$ python3 -q
>>> import numpy as np
>>> from numpy import linalg as LA
>>> np.set_printoptions(precision=1, suppress=True, linewidth=120)
>>> def rd(a):
...     return np.round(a, 1) + 0
... 
>>> Z = 3 * np.array([[0.5, -0.2, 0.3], [-0.3, -1.9, 0.4], [0.9, 0.5, 0.3]])
>>> rng = np.random.default_rng(892964)
>>> z = rng.integers(0, 3, 37)
>>> mat = Z[z] + rng.normal(size=(37, 3))
>>> rd(mat)
array([[-2.3, -5.9,  1.2],
       [ 0.3, -0.3, -0.1],
       [ 3.8,  1. ,  0.8],
       [ 3.9,  0.1,  0.2],
       [ 1.2, -3.3, -0.3],
       [ 0.9, -2.1,  1.7],
       [ 3. ,  3.6,  1.8],
       [-0.5, -7.2,  0.7],
       [ 2. ,  2.1,  0.7],
       [ 3.4,  1. ,  0.4],
       [-0.5, -0.7,  1. ],
       [-2.6, -5.3,  1.8],
       [ 3.6,  2. ,  0.4],
       [ 3.6,  1.7, -0.3],
       [ 1.8, -1.7, -0.7],
       [ 3.4,  0.2,  0.4],
       [-0.1, -5.2,  1.4],
       [ 2.3, -0.4,  0.9],
       [-0.8, -0.1,  2.7],
       [ 1.9, -1.1,  0.7],
       [-0.5, -6.3,  1.9],
       [-0.9, -3.9,  2.4],
       [ 3.1,  1.4, -0.2],
       [ 2.1,  2.7,  1.9],
       [ 0.1, -1.5,  1.5],
       [ 2.8, -0.9,  0.4],
       [ 1.8, -0.9,  1.6],
       [-0.6, -4.5,  2.3],
       [ 1.3, -1.7,  0.9],
       [ 1.8,  1.1,  1.1],
       [ 1.6,  0.6,  1.1],
       [-0.2, -6.2, -0.9],
       [ 1.8,  1. ,  0.7],
       [-0.4, -8.4,  0.2],
       [-2.1, -5.4,  2.6],
       [ 3.8,  0.9,  2. ],
       [ 0.5,  1.2,  1.7]])
>>> Y = np.c_[mat[:, :2] @ np.array([[2, 1], [0, -3]]), np.array([2, 1, 2, 0, 0, 1, 1, 2, 1, 0, 1, 3, 2, 2, 0, 3, 1, 1, 3, 0, 3, 3, 2, 2, 1, 0, 3, 3, 2, 2, 0, 3, 1, 2, 0, 2, 3])]
>>> rd(Y)
array([[-4.6, 15.5,  2. ],
       [ 0.6,  1.3,  1. ],
       [ 7.6,  0.7,  2. ],
       [ 7.8,  3.5,  0. ],
       [ 2.4, 11.2,  0. ],
       [ 1.8,  7.3,  1. ],
       [ 6.1, -7.9,  1. ],
       [-1.1, 21. ,  2. ],
       [ 4. , -4.3,  1. ],
       [ 6.8,  0.4,  0. ],
       [-1. ,  1.6,  1. ],
       [-5.2, 13.4,  3. ],
       [ 7.3, -2.4,  2. ],
       [ 7.1, -1.6,  2. ],
       [ 3.6,  7. ,  0. ],
       [ 6.8,  2.7,  3. ],
       [-0.1, 15.5,  1. ],
       [ 4.6,  3.7,  1. ],
       [-1.7, -0.5,  3. ],
       [ 3.7,  5.2,  0. ],
       [-1.1, 18.5,  3. ],
       [-1.9, 10.7,  3. ],
       [ 6.3, -1. ,  2. ],
       [ 4.3, -6.1,  2. ],
       [ 0.3,  4.7,  1. ],
       [ 5.5,  5.3,  0. ],
       [ 3.6,  4.4,  3. ],
       [-1.1, 13. ,  3. ],
       [ 2.6,  6.3,  2. ],
       [ 3.6, -1.4,  2. ],
       [ 3.1, -0.4,  0. ],
       [-0.4, 18.3,  3. ],
       [ 3.6, -1.1,  1. ],
       [-0.7, 24.9,  2. ],
       [-4.2, 14.2,  0. ],
       [ 7.6,  1.1,  2. ],
       [ 1.1, -2.9,  3. ]])
>>> rd(LA.norm(Y - mat @ LA.lstsq(mat, Y)[0], axis=0))
array([0. , 0. , 6.6])
>>> LA.matrix_rank(Y)
np.int64(3)
>>> rd(LA.norm(LA.qr(mat)[0].T @ Y, axis=0) ** 2 / ((Y ** 2).sum(axis=0) + 1e-12))
array([1. , 1. , 0.7])
>>> dist = LA.norm(Y[:, None] - Y[None], axis=-1)
>>> rd(dist[:5, :5])
array([[ 0. , 15.1, 19.2, 17.4,  8.5],
       [15.1,  0. ,  7. ,  7.5, 10. ],
       [19.2,  7. ,  0. ,  3.5, 11.9],
       [17.4,  7.5,  3.5,  0. ,  9.4],
       [ 8.5, 10. , 11.9,  9.4,  0. ]])
>>> np.flatnonzero(dist[22] < dist.mean() / 2)
array([ 2,  3,  8,  9, 12, 13, 15, 17, 22, 29, 30, 32, 35])
>>> LA.matrix_rank(dist ** 2)
np.int64(5)
>>> z = mat[:, 2] > np.median(mat[:, 2])
>>> u = mat[z].mean(axis=0) - mat[~z].mean(axis=0)
>>> ((mat - mat.mean(axis=0)) @ u > 0).astype(int)
array([1, 0, 0, 0, 0, 1, 0, 1, 0, 0, 1, 1, 0, 0, 0, 0, 1, 0, 1, 0, 1, 1, 0, 0, 1, 0, 0, 1, 0, 0, 0, 1, 0, 1, 1, 0, 1])
>>> z.astype(int)
array([1, 0, 0, 0, 0, 1, 1, 0, 0, 0, 1, 1, 0, 0, 0, 0, 1, 0, 1, 0, 1, 1, 0, 1, 1, 0, 1, 1, 0, 1, 1, 0, 0, 0, 1, 1, 1])
>>> E = np.loadtxt("mat.csv", delimiter=",")
>>> E
array([[ 0.,  0., -2.,  0.,  2.],
       [ 1.,  3.,  1., -3.,  2.],
       [ 1., -1., -1., -3.,  2.],
       [ 3.,  3., -1., -9., -3.],
       [ 0.,  1.,  3.,  0.,  1.],
       [-2., -1.,  0.,  6., -1.],
       [-1.,  0.,  0.,  3.,  0.],
       [-2.,  0.,  0.,  6.,  2.],
       [-1.,  3., -1.,  3., -1.],
       [-2.,  3., -1.,  6.,  2.],
       [ 1.,  3.,  0., -3.,  3.],
       [ 2., -3.,  3., -6., -1.],
       [-2., -3.,  3.,  6.,  1.]])
>>> Xc = E - E.mean(axis=0)
>>> left, sv, Vt = LA.svd(Xc, full_matrices=False)
>>> rd(sv)
array([18.5,  8.6,  5.8,  4.6,  0. ])
>>> np.abs(Vt[0]).argmax()
np.int64(3)
>>> rd(sv ** 2 / (sv ** 2).sum())
array([0.7, 0.2, 0.1, 0. , 0. ])
>>> (np.sign(left[:, 0]) == np.sign(left[0, 0])).astype(int)
array([1, 1, 1, 1, 1, 0, 0, 0, 0, 0, 1, 1, 0])
>>> rd(Xc.mean(axis=0))
array([0., 0., 0., 0., 0.])
>>> LA.matrix_rank(Xc)
np.int64(4)
>>> left, sv, Vt = LA.svd(E)
>>> rd(sv)
array([18.6,  8.8,  6.3,  4.8,  0. ])
>>> np.argmax(sv[:-1] / (sv[1:] + 1e-6)) + 1
np.int64(4)
>>> Y = left[:, :4] @ np.diag(sv[:4]) @ Vt[:4]
>>> LA.matrix_rank(Y)
np.int64(4)
>>> rd(LA.norm(E - Y, 2)), rd(sv[4])
(np.float64(0.0), np.float64(0.0))
>>> rd(np.abs(E - Y).max())
np.float64(0.0)
>>> rd(LA.norm(E - Y) / LA.norm(E))
np.float64(0.0)
>>> J = np.loadtxt("a.csv", delimiter=",")
>>> J
array([[-1.,  0., -3.,  3.,  0., -1.,  3.,  0., -2.,  0.],
       [ 0.,  0.,  0.,  2.,  0.,  0., -2.,  0.,  0.,  0.],
       [ 0.,  0.,  0.,  0.,  0.,  0.,  0.,  1.,  0.,  0.],
       [ 2., -2.,  0.,  3.,  0.,  0.,  0.,  3.,  0.,  1.],
       [ 0.,  0., -2.,  0.,  0.,  0.,  0.,  0.,  3.,  0.],
       [ 0.,  1.,  0.,  1., -1.,  0.,  0.,  1.,  0.,  0.],
       [ 3.,  0.,  0.,  0.,  0.,  0.,  0.,  0.,  0.,  0.],
       [-2.,  0.,  0.,  0.,  0.,  0.,  0., -2.,  0.,  0.],
       [ 0.,  0.,  1.,  0.,  0.,  0.,  0.,  0.,  0.,  0.],
       [ 0.,  0.,  0., -1.,  0.,  0.,  0.,  0., -1., -2.],
       [ 3.,  1.,  0.,  0., -3.,  0.,  0.,  0., -2.,  0.]])
>>> x0 = np.array([0, 0, 0, 2, 3, 1, 0, 3, 1, 3])
>>> target = J @ x0
>>> target
array([  3.,   4.,   3.,  18.,   3.,   2.,   0.,  -6.,   0.,  -9., -11.])
>>> rd(LA.lstsq(J, target)[0])
array([0., 0., 0., 2., 3., 1., 0., 3., 1., 3.])
>>> target = target + 0.3 * rng.normal(size=11)
>>> rd(target)
array([  3.5,   3.8,   2.7,  18.2,   3. ,   2. ,  -0.4,  -6.1,   0.4,  -9.5, -11. ])
>>> b, *_ = LA.lstsq(J, target)
>>> b.round()
array([-0., -0.,  0.,  2.,  3., -2., -0.,  3.,  1.,  3.])
>>> rd(J.T @ (target - J @ b))
array([0., 0., 0., 0., 0., 0., 0., 0., 0., 0.])
>>> Y = np.array([[2, 1, -1, -2, -2, 0, -1, -1, 0, 0, -2, -3, -1, -2],
...     [2, -2, -2, 2, -2, 0, 1, 3, -2, 2, -3, 3, 3, 1],
...     [1, 2, -2, -1, -1, -2, 0, 0, 3, 2, -2, 1, -1, -1],
...     [2, 3, -2, 3, 1, -1, -3, -1, 3, -3, -3, 1, -1, -2],
...     [3, -3, 1, 3, 0, 3, -1, 2, -2, 2, 3, -2, 3, -3],
...     [3, 3, -1, -3, 1, 1, 3, 3, 2, -1, 0, -2, -1, -2],
...     [1, -2, -1, 0, 3, 3, 3, 3, 1, 2, 0, 2, 0, 1]])
>>> A = Y.T @ Y
>>> A
array([[ 32,   4, -13,   5,  -1,  11,   3,  20,   6,   5,  -9,  -7,   7, -21],
       [  4,  40, -11, -17,   0, -19,  -6, -13,  29, -22, -18,  -8, -24, -11],
       [-13, -11,  16,   0,   2,   5,  -2,  -7, -13,  -1,  21,  -9,   3,   4],
       [  5, -17,   0,  36,   1,   5, -17,   2, -10,   2,   0,  14,  18,  -2],
       [ -1,   0,   2,   1,  20,  11,   9,   7,   9,  -4,   9,   4,  -5,   2],
       [ 11, -19,   5,   5,  11,  24,  12,  19, -10,  10,  16,  -5,  11,  -4],
       [  3,  -6,  -2, -17,   9,  12,  30,  23,   0,  12,   5,   5,   1,   9],
       [ 20, -13,  -7,   2,   7,  19,  23,  33,  -4,  16,   2,   7,  14,  -2],
       [  6,  29, -13, -10,   9, -10,   0,  -4,  31, -11, -15,   2, -20,  -8],
       [  5, -22,  -1,   2,  -4,  10,  12,  16, -11,  26,   5,   7,  14,   4],
       [ -9, -18,  21,   0,   9,  16,   5,   2, -15,   5,  35, -14,   7,   0],
       [ -7,  -8,  -9,  14,   4,  -5,   5,   7,   2,   7, -14,  32,   6,  18],
       [  7, -24,   3,  18,  -5,  11,   1,  14, -20,  14,   7,   6,  22,   1],
       [-21, -11,   4,  -2,   2,  -4,   9,  -2,  -8,   4,   0,  18,   1,  24]])
>>> x0 = np.array([3, 3, 3, 3, 2, 0, 2, 0, 2, 0, 2, 0, 3, 3])
>>> a = np.maximum(A @ x0, 0)
>>> np.flatnonzero(a > 1e-9)
array([ 0,  2,  3,  4,  5,  6,  7,  8,  9, 10, 11, 12])
>>> A.T @ a
array([ 3911, -7196,   777,  3826,  4489,  7925,  5293,  8731, -3013,  4504,  4878,  1954,  5294,   -91])
>>> feats = np.load("m.npy")
>>> feats
array([[-0.9,  0.7, -1.2,  1.5, -2.2, -2.8, -2.8,  0.7,  0.8, -5. ,  3.9, -1.2, -3.4, -2.2],
       [ 5.1,  1. ,  0.2, -1.9, -3.4,  5.3, -2.6,  0.8, -2.1,  3. , -1.7,  0.4, -3.9, -1.4],
       [ 3.6,  0.4, -2.9,  2.4, -8. , -6.6, -7. ,  2.9,  3. , -3.9,  2. , -1.1, -3.6, -3.3],
       [ 5.6,  2.2, -1.3, -0.1, -1.6,  4. , -0.1, -2.7, -0.5,  1. ,  2.2,  0.7,  1.3, -0.9],
       [-6.1, -0.2,  1.6, -2.1,  3.6, -0.2,  2.1,  0. , -1.8, -1.4,  2.9,  1. ,  2.9,  2.6],
       [ 3.2, -0.3, -1.1,  3.6, -1.8, -3.1, -1.8,  1.3, -1.1,  1.7, -2.4,  0.6, -3.1, -1.9],
       [-0.4, -0.8,  1.1,  2.5,  2.1,  0.2,  1.4, -1.4, -0.7,  1.3, -2.1,  1.3, -0.3,  0.9],
       [ 4.2,  2.4, -3.1, -2.1, -3.1,  0.1, -2.1, -3.4,  2.9, -2.7, -1. , -0.2,  1.6, -1.3]])
>>> Y = feats / LA.norm(feats, axis=1, keepdims=True)
>>> cov = Y @ Y.T
>>> (cov - 2 * np.eye(8)).round(6).argmax(axis=1)
array([2, 3, 0, 1, 6, 2, 5, 3])
>>> z = rng.integers(0, 2, 5)
>>> m1 = (z[:, None] == z) * 3 + np.eye(5)
>>> m1
array([[4., 3., 3., 0., 3.],
       [3., 4., 3., 0., 3.],
       [3., 3., 4., 0., 3.],
       [0., 0., 0., 4., 0.],
       [3., 3., 3., 0., 4.]])
>>> # equal to its transpose
>>> evals, vecs = LA.eig(m1)
>>> rd(np.sort(LA.eigvals(m1.T)))
array([ 1.,  1.,  1.,  4., 13.])
>>> rd(np.sort(LA.eigvals(LA.inv(m1))))
array([0.1, 0.2, 1. , 1. , 1. ])
>>> rd(np.prod(evals))
np.float64(52.0)
>>> Y = np.array([[1, 2, 1], [2, 0, 0]])
>>> Z = np.kron(Y, m1)
>>> Z.shape
(10, 15)
>>> Z
array([[4., 3., 3., 0., 3., 8., 6., 6., 0., 6., 4., 3., 3., 0., 3.],
       [3., 4., 3., 0., 3., 6., 8., 6., 0., 6., 3., 4., 3., 0., 3.],
       [3., 3., 4., 0., 3., 6., 6., 8., 0., 6., 3., 3., 4., 0., 3.],
       [0., 0., 0., 4., 0., 0., 0., 0., 8., 0., 0., 0., 0., 4., 0.],
       [3., 3., 3., 0., 4., 6., 6., 6., 0., 8., 3., 3., 3., 0., 4.],
       [8., 6., 6., 0., 6., 0., 0., 0., 0., 0., 0., 0., 0., 0., 0.],
       [6., 8., 6., 0., 6., 0., 0., 0., 0., 0., 0., 0., 0., 0., 0.],
       [6., 6., 8., 0., 6., 0., 0., 0., 0., 0., 0., 0., 0., 0., 0.],
       [0., 0., 0., 8., 0., 0., 0., 0., 0., 0., 0., 0., 0., 0., 0.],
       [6., 6., 6., 0., 8., 0., 0., 0., 0., 0., 0., 0., 0., 0., 0.]])
>>> M = np.loadtxt("arr.csv", delimiter=",")
>>> M
array([[13., 10.,  8., 12., 10.,  9.,  7., 10.,  9.,  9.],
       [10.,  8.,  6., 10.,  8.,  6.,  6.,  8.,  8.,  6.],
       [ 8.,  6.,  5.,  7.,  6.,  6.,  4.,  6.,  5.,  6.],
       [12., 10.,  7., 13., 10.,  6.,  8., 10., 11.,  6.],
       [10.,  8.,  6., 10.,  8.,  6.,  6.,  8.,  8.,  6.],
       [ 9.,  6.,  6.,  6.,  6.,  9.,  3.,  6.,  3.,  9.],
       [ 7.,  6.,  4.,  8.,  6.,  3.,  5.,  6.,  7.,  3.],
       [10.,  8.,  6., 10.,  8.,  6.,  6.,  8.,  8.,  6.],
       [ 9.,  8.,  5., 11.,  8.,  3.,  7.,  8., 10.,  3.],
       [ 9.,  6.,  6.,  6.,  6.,  9.,  3.,  6.,  3.,  9.]])
>>> Y = M / LA.norm(M, axis=1, keepdims=True)
>>> cov = Y @ Y.T
>>> rd(cov[5])
array([1. , 0.9, 1. , 0.9, 0.9, 1. , 0.9, 0.9, 0.8, 1. ])
>>> np.argwhere(np.triu(np.abs(cov) > 0.95, 1))
array([[0, 1],
       [0, 2],
       [0, 3],
       [0, 4],
       [0, 5],
       [0, 6],
       [0, 7],
       [0, 8],
       [0, 9],
       [1, 2],
       [1, 3],
       [1, 4],
       [1, 6],
       [1, 7],
       [1, 8],
       [2, 3],
       [2, 4],
       [2, 5],
       [2, 6],
       [2, 7],
       [2, 9],
       [3, 4],
       [3, 6],
       [3, 7],
       [3, 8],
       [4, 6],
       [4, 7],
       [4, 8],
       [5, 9],
       [6, 7],
       [6, 8],
       [7, 8]])
